In [1]: import numpy as np

In [2]: from numpy import linalg as LA

In [3]: np.set_printoptions(suppress=True, linewidth=200)

In [4]: rnd = lambda a: np.round(a, 2) + 0

In [5]: m1 = np.vander(np.arange(5) - 3, 4, increasing=True)

In [6]: print(m1)
[[  1  -3   9 -27]
 [  1  -2   4  -8]
 [  1  -1   1  -1]
 [  1   0   0   0]
 [  1   1   1   1]]

In [7]: Uu, sigma, VT = LA.svd(m1)

In [8]: print(np.argmax(sigma[:-1] / (sigma[1:] + 1e-6)) + 1)
1

In [9]: print(rnd(sigma))
[30.08  2.5   1.56  0.86]

In [10]: Y = Uu[:, :1] @ np.diag(sigma[:1]) @ VT[:1]

In [11]: print(rnd(LA.norm(m1 - Y, 2)), rnd(sigma[1]))
2.5 2.5

In [12]: print(rnd(np.abs(m1 - Y).max()))
1.22

In [13]: Y = np.array([[2], [-1], [3], [-3], [2], [-3], [3], [2], [2], [2], [3], [2]])

In [14]: cent = np.array([[8, 6, 8, 1, 1, 3, 9, 1, 9, 2, 2]])

In [15]: rng = np.random.default_rng(522)

In [16]: data = Y @ cent + 0.1 * rng.normal(size=(12, 11))

In [17]: print(rnd(data))
[[ 16.01  11.95  15.76   2.06   1.65   6.13  17.94   1.97  17.99   3.96   3.97]
 [ -8.15  -5.89  -7.96  -0.92  -1.02  -2.96  -8.97  -0.94  -8.86  -2.25  -2.04]
 [ 23.88  17.94  24.17   3.12   2.89   8.97  27.     3.06  26.95   6.05   6.01]
 [-24.19 -18.01 -23.94  -2.91  -2.96  -9.02 -27.13  -2.91 -26.92  -6.16  -6.1 ]
 [ 16.06  12.05  15.96   2.15   1.95   5.93  17.87   1.82  17.83   3.91   3.84]
 [-23.93 -18.14 -24.03  -2.97  -3.11  -9.04 -27.2   -3.05 -26.98  -5.99  -5.96]
 [ 23.9   17.92  24.1    3.06   3.02   8.85  27.09   3.03  26.99   5.99   6.09]
 [ 15.84  12.    15.93   2.14   1.95   6.18  17.99   1.87  18.08   4.14   4.1 ]
 [ 16.09  12.09  15.94   2.16   1.83   6.08  18.01   1.99  18.13   4.07   4.1 ]
 [ 15.93  12.08  16.01   1.89   2.08   5.96  17.98   1.94  17.93   4.12   3.93]
 [ 23.97  18.09  23.87   2.9    3.05   8.95  26.97   3.08  26.92   6.2    5.98]
 [ 16.09  12.04  15.99   1.89   2.07   6.07  17.95   2.02  18.     3.85   3.94]]

In [18]: f = np.array([2, 0, -3])

In [19]: print(rnd(np.polyval(f, data[3])))
[1167.18  645.49 1142.92   13.88   14.47  159.59 1468.95   13.91 1446.33   72.82   71.4 ]

In [20]: Y = data / LA.norm(data, axis=1, keepdims=True)

In [21]: gram = Y @ Y.T

In [22]: print(np.argwhere(np.triu(np.abs(gram) > 0.95, 1)))
[[ 0  1]
 [ 0  2]
 [ 0  3]
 [ 0  4]
 [ 0  5]
 [ 0  6]
 [ 0  7]
 [ 0  8]
 [ 0  9]
 [ 0 10]
 [ 0 11]
 [ 1  2]
 [ 1  3]
 [ 1  4]
 [ 1  5]
 [ 1  6]
 [ 1  7]
 [ 1  8]
 [ 1  9]
 [ 1 10]
 [ 1 11]
 [ 2  3]
 [ 2  4]
 [ 2  5]
 [ 2  6]
 [ 2  7]
 [ 2  8]
 [ 2  9]
 [ 2 10]
 [ 2 11]
 [ 3  4]
 [ 3  5]
 [ 3  6]
 [ 3  7]
 [ 3  8]
 [ 3  9]
 [ 3 10]
 [ 3 11]
 [ 4  5]
 [ 4  6]
 [ 4  7]
 [ 4  8]
 [ 4  9]
 [ 4 10]
 [ 4 11]
 [ 5  6]
 [ 5  7]
 [ 5  8]
 [ 5  9]
 [ 5 10]
 [ 5 11]
 [ 6  7]
 [ 6  8]
 [ 6  9]
 [ 6 10]
 [ 6 11]
 [ 7  8]
 [ 7  9]
 [ 7 10]
 [ 7 11]
 [ 8  9]
 [ 8 10]
 [ 8 11]
 [ 9 10]
 [ 9 11]
 [10 11]]

In [23]: print(rnd(gram))
[[ 1. -1.  1. -1.  1. -1.  1.  1.  1.  1.  1.  1.]
 [-1.  1. -1.  1. -1.  1. -1. -1. -1. -1. -1. -1.]
 [ 1. -1.  1. -1.  1. -1.  1.  1.  1.  1.  1.  1.]
 [-1.  1. -1.  1. -1.  1. -1. -1. -1. -1. -1. -1.]
 [ 1. -1.  1. -1.  1. -1.  1.  1.  1.  1.  1.  1.]
 [-1.  1. -1.  1. -1.  1. -1. -1. -1. -1. -1. -1.]
 [ 1. -1.  1. -1.  1. -1.  1.  1.  1.  1.  1.  1.]
 [ 1. -1.  1. -1.  1. -1.  1.  1.  1.  1.  1.  1.]
 [ 1. -1.  1. -1.  1. -1.  1.  1.  1.  1.  1.  1.]
 [ 1. -1.  1. -1.  1. -1.  1.  1.  1.  1.  1.  1.]
 [ 1. -1.  1. -1.  1. -1.  1.  1.  1.  1.  1.  1.]
 [ 1. -1.  1. -1.  1. -1.  1.  1.  1.  1.  1.  1.]]

In [24]: print((gram - 2 * np.eye(12)).round(6).argmax(axis=1))
[ 8  3  6  5 11  3  2  8  0 10  9 10]

In [25]: print(rnd(gram[1]))
[-1.  1. -1.  1. -1.  1. -1. -1. -1. -1. -1. -1.]

In [26]: arr = np.loadtxt("sample4.csv", delimiter=",")

In [27]: print(arr)
[[ -2.  -2.  -2.  -2.  -2.  -2.  -2.]
 [ -2.  -4.  -4.  -4.  -4.  -4.  -4.]
 [ -2.  -4.  -6.  -6.  -6.  -6.  -6.]
 [ -2.  -4.  -6.  -8.  -8.  -8.  -8.]
 [ -2.  -4.  -6.  -8. -10. -10. -10.]
 [ -2.  -4.  -6.  -8. -10. -12. -12.]
 [ -2.  -4.  -6.  -8. -10. -12. -14.]]

In [28]: # symmetric

In [29]: print(rnd(LA.eigvalsh(arr).min()))
-45.76

In [30]: f = np.array([1, 0, 2, -1, 0, -2, -2])

In [31]: Y = arr + np.outer(f, np.eye(7)[3])

In [32]: print(rnd(LA.det(Y) / LA.det(arr)), rnd(1 + LA.solve(arr, f)[3]))
3.0 3.0

In [33]: print(LA.matrix_rank(LA.inv(Y) - LA.inv(arr), tol=1e-8))
1

In [34]: print(Y)
[[ -2.  -2.  -2.  -1.  -2.  -2.  -2.]
 [ -2.  -4.  -4.  -4.  -4.  -4.  -4.]
 [ -2.  -4.  -6.  -4.  -6.  -6.  -6.]
 [ -2.  -4.  -6.  -9.  -8.  -8.  -8.]
 [ -2.  -4.  -6.  -8. -10. -10. -10.]
 [ -2.  -4.  -6. -10. -10. -12. -12.]
 [ -2.  -4.  -6. -10. -10. -12. -14.]]

In [35]: K = np.loadtxt("out8.csv", delimiter=",")

In [36]: print(K)
[[-2. -2. -1. -1. -2.  0.  0.  0.  0.  0.  0.  0.  0.]
 [ 1.  1.  1. -1.  2.  0.  0.  0.  0.  0.  0.  0.  0.]
 [ 0. -1.  2. -2.  1.  0.  0.  0.  0.  0.  0.  0.  0.]
 [ 2. -1. -1.  0.  2.  0.  0.  0.  0.  0.  0.  0.  0.]
 [ 1.  1. -2.  2. -2.  0.  0.  0.  0.  0.  0.  0.  0.]
 [ 0.  0.  0.  0.  0. -3.  5.  4. -1. -2. -4. -4. -5.]
 [ 0.  0.  0.  0.  0. -5.  0.  2.  1.  1.  2.  1.  1.]
 [ 0.  0.  0.  0.  0. -5.  3. -1. -4.  0. -1.  3.  0.]
 [ 0.  0.  0.  0.  0. -5. -4.  2.  4.  1.  0.  5. -1.]
 [ 0.  0.  0.  0.  0.  1.  1. -1.  0.  5.  1. -4. -3.]
 [ 0.  0.  0.  0.  0. -3. -1.  1.  0.  3.  2.  1. -1.]
 [ 0.  0.  0.  0.  0.  2.  0.  4.  2.  3. -3.  5.  2.]
 [ 0.  0.  0.  0.  0.  2. -2.  0.  5. -2.  3.  4.  0.]]

In [37]: # splits into 2 blocks

In [38]: t3 = np.stack([K, -2 * K, K[::-1]])

In [39]: print(LA.matrix_rank(t3.reshape(3, -1)))
2

In [40]: print(LA.matrix_rank(t3))
[13 13 13]

In [41]: Uu, sigma, VT = LA.svd(K, full_matrices=False)

In [42]: print(np.allclose(Uu * sigma @ VT, K))
True

In [43]: print(rnd(np.sqrt((sigma ** 2).sum())), rnd(LA.norm(K)))
23.81 23.81

In [44]: print(np.abs(Uu[:, 0]).round(6).argmax())
5

In [45]: f = np.array([3, 2, 1, 1, 2, 0, 0, 1, 3])

In [46]: mat = np.outer(rng.normal(size=25), f) + 0.3 * rng.normal(size=(25, 9))

In [47]: print(rnd(mat))
[[-0.2   0.24 -0.72 -0.2  -0.66 -0.15  0.37 -0.86 -0.36]
 [ 2.7   1.43  0.49  0.4   1.25  0.09 -0.09  0.7   1.71]
 [-6.79 -4.04 -2.05 -2.2  -4.21  0.28  0.36 -2.11 -6.7 ]
 [ 0.1   0.47  0.03  0.39  0.37  0.16  0.41  0.64  0.31]
 [-5.32 -3.62 -1.13 -1.39 -3.55 -0.1  -0.07 -1.59 -6.  ]
 [-3.5  -2.01 -1.05 -1.81 -2.15  0.08 -0.15 -1.38 -3.16]
 [-3.06 -2.44 -1.34 -0.66 -2.18 -0.53  0.   -0.84 -3.47]
 [ 2.95  1.78  1.23  0.84  2.54  0.19  0.3   1.36  2.78]
 [ 3.34  1.83  1.06  0.53  1.5   0.05  0.04  0.63  2.56]
 [ 4.19  2.5   1.19  1.63  2.87 -0.29 -0.06  0.67  4.16]
 [-2.6  -1.48 -0.53 -0.57 -1.22 -0.04 -0.38 -0.43 -2.26]
 [-0.98 -0.45 -0.27 -0.13 -0.33  0.16  0.21  0.07 -1.15]
 [ 2.07  1.4   0.59  0.98  1.57  0.27  0.14  0.24  1.71]
 [ 3.75  2.21  1.67  1.4   2.54  0.18 -0.36  0.65  3.  ]
 [-0.52  0.28  0.05 -0.03 -0.04 -0.47 -0.2   0.13  0.04]
 [ 2.93  1.93  1.    1.16  1.33  0.1  -0.05  0.87  2.54]
 [-3.37 -2.24 -0.38 -1.05 -2.06  0.41  0.16 -0.84 -2.83]
 [-2.52 -1.53 -1.01 -0.97 -1.41  0.12  0.29 -0.17 -1.87]
 [-3.24 -2.45 -0.57 -1.08 -2.36  0.89 -0.08 -0.67 -2.8 ]
 [-2.36 -1.47 -0.03 -0.88 -1.47  0.1   0.18 -0.91 -2.41]
 [ 3.4   2.98  1.35  0.94  2.64  0.4  -0.09  1.24  3.58]
 [ 4.18  2.09  1.46  1.02  2.54  0.25 -0.16  2.18  3.88]
 [ 0.58  0.46 -0.31  0.26  0.31 -0.01 -0.43 -0.08  0.36]
 [ 0.12  0.44 -0.17  0.34  0.37  0.73 -0.15 -0.11  0.33]
 [-3.43 -2.17 -1.25 -0.86 -2.32 -0.16  0.01 -0.87 -2.83]]

In [48]: gram = mat.T @ mat

In [49]: print(rnd(LA.eigvalsh(gram)[::-1]))
[740.78   5.     3.23   2.79   2.21   1.58   1.43   1.04   0.84]

In [50]: print(rnd(np.diag(gram)))
[250.69 101.23  24.81  25.91 104.     2.7    1.33  24.47 223.76]

In [51]: print(rnd(np.trace(gram)), rnd((mat ** 2).sum()))
758.9 758.9

In [52]: print(np.allclose(gram, gram.T))
True

In [53]: print(rnd(LA.svd(mat, compute_uv=False) ** 2))
[740.78   5.     3.23   2.79   2.21   1.58   1.43   1.04   0.84]

In [54]: A = np.load("layer9.npy")

In [55]: print(A)
[[-3  3 -3  3 -3  3]
 [ 0 -3  0 -3  0 -3]
 [ 1  3  1  3  1  3]
 [-3  3 -3  3 -3  3]
 [ 0 -3  0 -3  0 -3]
 [ 1  3  1  3  1  3]]

In [56]: print(np.abs(np.diag(LA.qr(A)[1])) > 1e-9)
[ True  True False False False False]

In [57]: print(rnd(np.trace(LA.pinv(A) @ A)))
2.0

In [58]: print(np.unique(A.round(6), axis=0).shape)
(3, 6)

In [59]: print(np.allclose(A[:-1].T @ LA.lstsq(A[:-1].T, A[-1])[0], A[-1]))
True

In [60]: print(rnd(LA.norm(data, axis=0)))
[66.91 50.27 66.87  8.42  8.27 25.12 75.37  8.32 75.19 16.92 16.77]

In [61]: print(rnd(LA.norm(data, 1)), rnd(LA.norm(data, np.inf)))
252.09 150.39

In [62]: print(rnd(LA.norm(data) ** 2 / LA.norm(data, 2) ** 2))
1.0

In [63]: print(rnd(LA.norm(data, 2)))
155.61

In [64]: rk = LA.matrix_rank(A)

In [65]: print(rk)
2

In [66]: null = LA.svd(A)[2][rk:].T

In [67]: print([int(LA.matrix_rank(A[:, :j + 1])) for j in range(6)])
[1, 2, 2, 2, 2, 2]

In [68]: print([int(LA.matrix_rank(np.delete(A, i, axis=0))) for i in range(6)])
[2, 2, 2, 2, 2, 2]

In [69]: print(null.shape)
(6, 4)

In [70]: print([int(LA.matrix_rank(A[:i])) for i in range(1, len(A) + 1)])
[1, 2, 2, 2, 2, 2]

In [71]: M = np.loadtxt("data.csv", delimiter=",")

In [72]: print(M)
[[-1.6 -1.1 -1.7]
 [-0.6  0.2 -0.9]
 [ 1.3  0.3 -0.2]
 [ 0.5 -0.7  0. ]
 [-0.9 -2.2  0.4]
 [ 0.9 -0.5 -0.5]
 [-1.8 -0.9 -0.7]
 [ 0.6  0.  -0.4]
 [ 0.8  0.7 -1. ]
 [ 0.1 -1.5 -0.2]
 [-0.5  0.8 -1.1]
 [ 0.   0.   0.4]
 [ 0.3  1.4  0.4]
 [-1.5  1.2 -0.8]
 [ 0.5 -0.9 -0.8]
 [ 0.1 -0.6  0.9]
 [-0.2  0.   1.4]
 [ 1.1 -0.5 -0.2]
 [ 2.1  1.7 -0.2]
 [-8.  25.  -6. ]
 [-0.1 -1.4  0. ]
 [ 0.5 -0.9  1.2]
 [-0.8  1.  -0.8]
 [ 1.   0.4 -0.4]
 [-0.7 -0.6 -0.5]
 [ 0.8  0.7  0.2]
 [ 0.1  0.1 -0.6]
 [-0.8  1.1  0.6]
 [ 0.4  0.6  0.8]
 [ 0.5 -1.9  0.6]
 [ 0.9  1.3  0.1]
 [-0.8 -2.2 -0.6]
 [-0.9 -1.  -0.2]
 [-1.5  0.6 -1.2]
 [-0.2 -0.1  0.8]
 [-1.   1.5 -1. ]
 [ 0.6  1.6 -0.5]
 [ 0.1 -1.8  0.3]
 [-0.1  1.  -1. ]
 [ 1.4 -0.1 -1.1]
 [-0.5 -0.7  0. ]]

In [73]: # row 19 dominates

In [74]: hat = M @ LA.solve(M.T @ M, M.T)

In [75]: print(rnd(np.trace(hat)))
3.0

In [76]: print(rnd(LA.eigvalsh(hat)))
[0. 0. 0. 0. 0. 0. 0. 0. 0. 0. 0. 0. 0. 0. 0. 0. 0. 0. 0. 0. 0. 0. 0. 0. 0. 0. 0. 0. 0. 0. 0. 0. 0. 0. 0. 0. 0. 0. 1. 1. 1.]

In [77]: print(rnd(hat @ M[:, 2]))
[-1.7 -0.9 -0.2  0.   0.4 -0.5 -0.7 -0.4 -1.  -0.2 -1.1  0.4  0.4 -0.8 -0.8  0.9  1.4 -0.2 -0.2 -6.   0.   1.2 -0.8 -0.4 -0.5  0.2 -0.6  0.6  0.8  0.6  0.1 -0.6 -0.2 -1.2  0.8 -1.  -0.5  0.3 -1.
 -1.1  0. ]

In [78]: gram = np.cov(M, rowvar=False)

In [79]: print(rnd(np.corrcoef(M[:, 2], M[:, 1])[0, 1]))
-0.79

In [80]: print(rnd(np.polyfit(M[:, 2], M[:, 1], 1)))
[-2.79 -0.46]

In [81]: print(rnd(np.corrcoef(M.T)))
[[ 1.   -0.76  0.73]
 [-0.76  1.   -0.79]
 [ 0.73 -0.79  1.  ]]

In [82]: print(np.argsort(-M.std(axis=0).round(6), kind="stable"))
[1 0 2]

In [83]: print(gram.shape)
(3, 3)

In [84]: z = M[:, 0] > np.median(M[:, 0])

In [85]: f = M[z].mean(axis=0) - M[~z].mean(axis=0)

In [86]: print(z.astype(int))
[0 0 1 1 0 1 0 1 1 0 0 0 1 0 1 0 0 1 1 0 0 1 0 1 0 1 0 0 1 1 1 0 0 0 0 0 1 0 0 1 0]

In [87]: print(((M - M.mean(axis=0)) @ f > 0).astype(int))
[0 0 1 1 1 1 0 1 1 1 0 1 1 0 1 1 1 1 1 0 1 1 0 1 0 1 1 0 1 1 1 1 0 0 1 0 1 1 0 1 1]

In [88]: print(np.argsort(-np.abs(f).round(6), kind="stable"))
[0 1 2]

In [89]: cen = M - M.mean(axis=0)

In [90]: evecs = LA.svd(cen)[2][:1]

In [91]: Y = cen - cen @ evecs.T @ evecs

In [92]: print(rnd((cen @ evecs.T).std(axis=0)))
[4.28]

In [93]: print(rnd(np.diag(evecs.T @ evecs)))
[0.08 0.87 0.05]

In [94]: print(rnd(Y.std(axis=0)))
[0.9  0.34 0.65]

In [95]: F = np.load("a.npy")

In [96]: print(F)
[[ -9   9  -2   8   3   7  -9   8   1   8   3  -1   1]
 [-11  12   1   1  -6   1  -9   8   7   7   5  -8   8]
 [ -8  14   0   7 -14  -5 -10   8   8  15   8  -4  12]
 [  1   5  -2   4 -15  -9  -2   7   8   6   4  -7   5]
 [ -3  -2  -6  11 -19  -5   1   8  13  13   7 -14   0]
 [  5 -11  -1   8 -11  -1  -5   0  15  17  15  -8   4]
 [  1 -20   4   7  -4   1 -12   5  23  11   8 -17  -5]
 [ -5 -21   8   7  -3  10  -7  -2  30  13  10 -11  -1]
 [ -5 -19   7  14 -11  12   1   0  31   8   4 -13 -10]
 [-10 -17  10  11  -9   8  -5   4  31   4  -2 -13 -12]
 [ -3  -9  10   4 -15   7  -3   7  35   5   4 -12  -5]]

In [97]: t = np.radians(60)

In [98]: r_ = np.eye(13)

In [99]: r_[8, 8] = r_[7, 7] = np.cos(t)

In [100]: r_[8, 7], r_[7, 8] = -np.sin(t), np.sin(t)

In [101]: Y = F @ r_.T

In [102]: print(rnd(np.abs(Y - F).max(axis=0)))
[ 0.    0.    0.    0.    0.    0.    0.   26.98 23.56  0.    0.    0.    0.  ]

In [103]: print(np.allclose(LA.norm(F, axis=1), LA.norm(Y, axis=1)))
True

In [104]: print(rnd(LA.svd(F, compute_uv=False)), rnd(LA.svd(Y, compute_uv=False)))
[103.99  50.64  28.32  24.54  16.4   14.2    7.55   7.17   2.71   1.92   0.78] [103.99  50.64  28.32  24.54  16.4   14.2    7.55   7.17   2.71   1.92   0.78]
